>>> import numpy as np
>>> import numpy.linalg as la
>>> np.set_printoptions(suppress=True, linewidth=200)
>>> tidy = lambda a: np.round(a, 3) + 0
>>> mat = np.load("arr.npy")
>>> mat
array([[ -1.443,  -0.267,  -1.083],
       [  1.454,   0.787,   1.166],
       [  1.233,   0.172,   0.594],
       [  5.854,   1.19 ,   5.061],
       [ -0.166,  -0.482,  -0.052],
       [ -3.219,  -0.788,  -2.299],
       [ -1.878,  -0.456,  -1.372],
       [ -6.948,  -1.522,  -5.701],
       [  5.211,   1.314,   3.808],
       [  6.279,   1.485,   4.476],
       [  8.135,   2.383,   6.183],
       [-13.281,  -3.511, -10.108],
       [ -2.323,  -0.78 ,  -2.064],
       [ -0.625,  -0.296,  -0.835],
       [  0.301,  -0.441,   0.474],
       [  6.54 ,   1.645,   4.98 ],
       [  4.394,   1.167,   3.001],
       [ -3.099,  -0.913,  -2.654],
       [-11.411,  -3.029,  -9.401],
       [ -5.666,  -1.5  ,  -4.689],
       [ -3.437,  -0.976,  -2.957],
       [  4.418,   1.084,   3.368],
       [  1.221,   0.492,   0.943],
       [ -0.007,   0.113,  -0.151],
       [  1.806,   0.64 ,   1.278]])
>>> vec = np.array([2, 8, -8])
>>> h = np.maximum(mat @ vec, 0)
>>> mat * (h > 1e-9)[:, None]
array([[ -1.443,  -0.267,  -1.083],
       [  0.   ,   0.   ,   0.   ],
       [  0.   ,   0.   ,   0.   ],
       [  0.   ,   0.   ,   0.   ],
       [ -0.   ,  -0.   ,  -0.   ],
       [ -3.219,  -0.788,  -2.299],
       [ -1.878,  -0.456,  -1.372],
       [ -6.948,  -1.522,  -5.701],
       [  0.   ,   0.   ,   0.   ],
       [  0.   ,   0.   ,   0.   ],
       [  0.   ,   0.   ,   0.   ],
       [-13.281,  -3.511, -10.108],
       [ -2.323,  -0.78 ,  -2.064],
       [ -0.625,  -0.296,  -0.835],
       [  0.   ,  -0.   ,   0.   ],
       [  0.   ,   0.   ,   0.   ],
       [  0.   ,   0.   ,   0.   ],
       [ -3.099,  -0.913,  -2.654],
       [-11.411,  -3.029,  -9.401],
       [ -5.666,  -1.5  ,  -4.689],
       [ -3.437,  -0.976,  -2.957],
       [  0.   ,   0.   ,   0.   ],
       [  0.   ,   0.   ,   0.   ],
       [ -0.007,   0.113,  -0.151],
       [  0.   ,   0.   ,   0.   ]])
>>> tidy(np.tanh(mat @ vec))
array([ 0.999, -0.123, -0.721, -1.   , -0.999,  1.   ,  0.998,  1.   , -1.   , -1.   , -1.   ,  1.   ,  1.   ,  0.996, -1.   , -1.   , -1.   ,  1.   ,  1.   ,  1.   ,  1.   , -1.   , -0.823,  0.97 ,
       -0.904])
>>> tidy(np.maximum(mat @ (3 * vec), 0))
array([10.926,  0.   ,  0.   ,  0.   ,  0.   , 16.95 , 10.716, 58.608,  0.   ,  0.   ,  0.   , 78.642, 16.878,  9.186,  0.   ,  0.   ,  0.   , 23.19 , 84.462, 42.54 , 26.922,  0.   ,  0.   ,  6.294,
        0.   ])
>>> np.flatnonzero(h > 1e-9)
array([ 0,  5,  6,  7, 11, 12, 13, 17, 18, 19, 20, 23])
>>> tidy(h)
array([ 3.642,  0.   ,  0.   ,  0.   ,  0.   ,  5.65 ,  3.572, 19.536,  0.   ,  0.   ,  0.   , 26.214,  5.626,  3.062,  0.   ,  0.   ,  0.   ,  7.73 , 28.154, 14.18 ,  8.974,  0.   ,  0.   ,  2.098,
        0.   ])
>>> arr = -1 * np.eye(5) + np.eye(5, k=1)
>>> arr
array([[-1.,  1.,  0.,  0.,  0.],
       [ 0., -1.,  1.,  0.,  0.],
       [ 0.,  0., -1.,  1.,  0.],
       [ 0.,  0.,  0., -1.,  1.],
       [ 0.,  0.,  0.,  0., -1.]])
>>> # triangular, det is the product of the diagonal
>>> tidy(la.det(arr[::-1]))
np.float64(-1.0)
>>> tidy(la.eigvals(arr))
array([-1., -1., -1., -1., -1.])
